$ python -q
>>> import numpy as np
>>> np.set_printoptions(precision=1, suppress=True, linewidth=200)
>>> rnd = lambda a: np.round(a, 1) + 0
>>> J = np.load("m.npy")
>>> print(J)
[[-0.2  1.7  3.5  0. ]
 [ 5.7  8.8  3.9  1.6]
 [ 2.4 -0.7 -2.3 -2.3]
 [ 5.6 12.6  6.   2.6]
 [-4.5 -1.3  0.4 -2.7]
 [-0.2  4.7 -0.1 -1.9]
 [ 0.3  1.4 -3.8 -3.6]
 [ 1.3  5.2  2.4 -0.2]
 [-0.6  2.2  0.9 -1.4]
 [ 0.7  4.1  2.1 -0.5]
 [ 2.4  2.1  2.9  0.3]
 [-1.5 -1.1 -2.7 -3.5]
 [-0.9  3.1  0.6 -1.6]
 [ 4.7  5.6  1.8  0.3]
 [ 0.5  0.5 -5.1 -4.2]
 [ 0.2  4.6 -0.4 -1.9]
 [ 1.5  1.7  0.5 -1.1]
 [ 2.6  1.6  2.5  0.2]
 [ 0.   1.2 -2.9 -3.2]
 [ 0.1  3.1  0.5 -1.5]
 [ 0.5  0.5 -1.5 -2.4]
 [ 1.9  7.4  2.2 -0.2]
 [-0.6  0.3  0.6 -1.6]
 [ 0.1  3.1  0.7 -1.4]
 [ 2.2  6.   3.1  0.4]
 [-0.1  6.   1.2 -1.2]
 [ 3.2  4.8  1.8  0. ]
 [ 1.1  2.   0.3 -1.3]
 [ 0.9  4.9 -0.2 -1.6]
 [ 3.3  4.1  0.7 -0.6]
 [ 2.9  4.9  2.5  0.2]
 [ 0.6  2.5  2.3 -0.5]
 [-2.  -0.2 -0.9 -2.7]
 [-0.2  4.9  2.3 -0.7]
 [-2.5  0.8  1.5 -1.6]
 [ 1.7  4.3  1.7 -0.4]
 [ 0.4  5.4  3.1 -0.1]
 [ 0.8  3.2  1.  -1.1]]
>>> U, sv, Vt = np.linalg.svd(J, full_matrices=False)
>>> print(U.shape, sv.shape, Vt.shape)
(38, 4) (4,) (4, 4)
>>> print(rnd(U.T @ U))
[[1. 0. 0. 0.]
 [0. 1. 0. 0.]
 [0. 0. 1. 0.]
 [0. 0. 0. 1.]]
>>> print(rnd(sv))
[30.6 13.8  9.5  4.3]
>>> print((sv > 1e-8).sum())
4
>>> print(rnd(np.linalg.norm(J, axis=1)))
[ 3.9 11.3  4.1 15.3  5.4  5.1  5.4  5.9  2.8  4.7  4.3  4.8  3.7  7.5  6.6  5.   2.6  4.   4.5  3.5  2.9  8.   1.8  3.5  7.1  6.2  6.   2.6  5.2  5.3  6.2  3.5  3.5  5.5  3.4  4.9  6.2  3.6]
>>> print(np.linalg.norm(J, axis=1).argmax())
3
>>> print(rnd(np.linalg.norm(J[21], 1)), rnd(np.linalg.norm(J[21], np.inf)))
11.7 7.4
>>> print(rnd(J[21] @ J[32]))
-6.7
>>> print(rnd(np.linalg.norm(J[21] - J[32])))
9.4
>>> print(rnd(np.linalg.norm(J, "nuc")))
58.2
>>> print(rnd(np.linalg.norm(J, axis=0)))
[13.7 26.8 14.5 10.9]
>>> f = np.array([1, 3, -3])
>>> r1 = np.array([3, -1, 3, 1, 3])
>>> E = f[:, None] + r1[None, :]
>>> print(E)
[[ 4  0  4  2  4]
 [ 6  2  6  4  6]
 [ 0 -4  0 -2  0]]
>>> # column 2 repeats column 0
>>> r = np.linalg.matrix_rank(E)
>>> print(r)
2
>>> null = np.linalg.svd(E)[2][r:].T
>>> print(null.shape)
(5, 3)
>>> print([int(np.linalg.matrix_rank(np.delete(E, i, axis=0))) for i in range(3)])
[2, 2, 2]
>>> print(rnd(E @ null))
[[0. 0. 0.]
 [0. 0. 0.]
 [0. 0. 0.]]
>>> print(np.allclose(E @ null, 0))
True
>>> print([int(np.linalg.matrix_rank(E[:, :j + 1])) for j in range(5)])
[1, 2, 2, 2, 2]
>>> U, sv, Vt = np.linalg.svd(E)
>>> evecs = Vt[:(sv > 1e-8).sum()]
>>> rng = np.random.default_rng(875)
>>> x = E[2] + -2 * E[1] + rng.integers(2) * np.eye(5)[2]
>>> print(x)
[-12.  -8. -11. -10. -12.]
>>> print(rnd(evecs.T @ evecs))
[[ 0.3 -0.1  0.3  0.1  0.3]
 [-0.1  0.8 -0.1  0.4 -0.1]
 [ 0.3 -0.1  0.3  0.1  0.3]
 [ 0.1  0.4  0.1  0.3  0.1]
 [ 0.3 -0.1  0.3  0.1  0.3]]
>>> print(rnd(np.diag(evecs.T @ evecs)))
[0.3 0.8 0.3 0.3 0.3]
>>> mat = np.vander(np.arange(6) - 3, 4, increasing=True)
>>> print(mat)
[[  1  -3   9 -27]
 [  1  -2   4  -8]
 [  1  -1   1  -1]
 [  1   0   0   0]
 [  1   1   1   1]
 [  1   2   4   8]]
>>> A2 = mat[0, 0] * mat[1:] - np.outer(mat[1:, 0], mat[0])
>>> print(A2)
[[ 0  1 -5 19]
 [ 0  2 -8 26]
 [ 0  3 -9 27]
 [ 0  4 -8 28]
 [ 0  5 -5 35]]
>>> print(mat[:, 0] / mat[0, 0])
[1. 1. 1. 1. 1. 1.]
>>> proj = mat @ np.linalg.solve(mat.T @ mat, mat.T)
>>> print(rnd(proj @ mat[:, 1]))
[-3. -2. -1.  0.  1.  2.]
>>> print(np.trace(proj))
4.0
>>> print(rnd(np.linalg.eigvalsh(proj)))
[0. 0. 1. 1. 1. 1.]
>>> print(np.linalg.matrix_rank(np.eye(6) - proj))
2
>>> O, Rm = np.linalg.qr(mat)
>>> print(rnd(O.T @ O))
[[1. 0. 0. 0.]
 [0. 1. 0. 0.]
 [0. 0. 1. 0.]
 [0. 0. 0. 1.]]
>>> print(np.allclose(Rm.T @ Rm, mat.T @ mat))
True
>>> print(rnd(abs(Rm[0, 0])), rnd(np.linalg.norm(mat[:, 0])))
2.4 2.4
>>> W0 = np.loadtxt("a.csv", delimiter=",")
>>> print(W0)
[[ 1. -2.  0.  0.  0.  0.  0.  0.  0.]
 [-2.  6. -2.  0.  0.  0.  0.  0.  0.]
 [ 0. -2.  5. -2.  0.  0.  0.  0.  0.]
 [ 0.  0. -2.  1. -2.  0.  0.  0.  0.]
 [ 0.  0.  0. -2.  4. -2.  0.  0.  0.]
 [ 0.  0.  0.  0. -2.  9. -2.  0.  0.]
 [ 0.  0.  0.  0.  0. -2.  9. -2.  0.]
 [ 0.  0.  0.  0.  0.  0. -2.  4. -2.]
 [ 0.  0.  0.  0.  0.  0.  0. -2.  6.]]
>>> # equal to its transpose
>>> ev, evecs = np.linalg.eigh(W0)
>>> print(rnd(np.linalg.eigvalsh(W0 + 2 * np.eye(9))))
[ 1.2  2.3  4.3  5.6  6.9  8.7 10.1 10.4 13.6]
>>> print(rnd(ev))
[-0.8  0.3  2.3  3.6  4.9  6.7  8.1  8.4 11.6]
>>> print(rnd(ev.sum()), np.trace(W0))
45.0 45.0
>>> print(rnd(np.sort(np.abs(np.linalg.eigvals(W0)))))
[ 0.3  0.8  2.3  3.6  4.9  6.7  8.1  8.4 11.6]
>>> print(rnd(np.linalg.matrix_power(W0, 2)))
[[  5. -14.   4.   0.   0.   0.   0.   0.   0.]
 [-14.  44. -22.   4.   0.   0.   0.   0.   0.]
 [  4. -22.  33. -12.   4.   0.   0.   0.   0.]
 [  0.   4. -12.   9. -10.   4.   0.   0.   0.]
 [  0.   0.   4. -10.  24. -26.   4.   0.   0.]
 [  0.   0.   0.   4. -26.  89. -36.   4.   0.]
 [  0.   0.   0.   0.   4. -36.  89. -26.   4.]
 [  0.   0.   0.   0.   0.   4. -26.  24. -20.]
 [  0.   0.   0.   0.   0.   0.   4. -20.  40.]]
>>> print(W0 @ W0)
[[  5. -14.   4.   0.   0.   0.   0.   0.   0.]
 [-14.  44. -22.   4.   0.   0.   0.   0.   0.]
 [  4. -22.  33. -12.   4.   0.   0.   0.   0.]
 [  0.   4. -12.   9. -10.   4.   0.   0.   0.]
 [  0.   0.   4. -10.  24. -26.   4.   0.   0.]
 [  0.   0.   0.   4. -26.  89. -36.   4.   0.]
 [  0.   0.   0.   0.   4. -36.  89. -26.   4.]
 [  0.   0.   0.   0.   0.   4. -26.  24. -20.]
 [  0.   0.   0.   0.   0.   0.   4. -20.  40.]]
>>> print(rnd(np.linalg.det(W0)))
-41120.0
>>> print((W0 + W0.T) / 2)
[[ 1. -2.  0.  0.  0.  0.  0.  0.  0.]
 [-2.  6. -2.  0.  0.  0.  0.  0.  0.]
 [ 0. -2.  5. -2.  0.  0.  0.  0.  0.]
 [ 0.  0. -2.  1. -2.  0.  0.  0.  0.]
 [ 0.  0.  0. -2.  4. -2.  0.  0.  0.]
 [ 0.  0.  0.  0. -2.  9. -2.  0.  0.]
 [ 0.  0.  0.  0.  0. -2.  9. -2.  0.]
 [ 0.  0.  0.  0.  0.  0. -2.  4. -2.]
 [ 0.  0.  0.  0.  0.  0.  0. -2.  6.]]
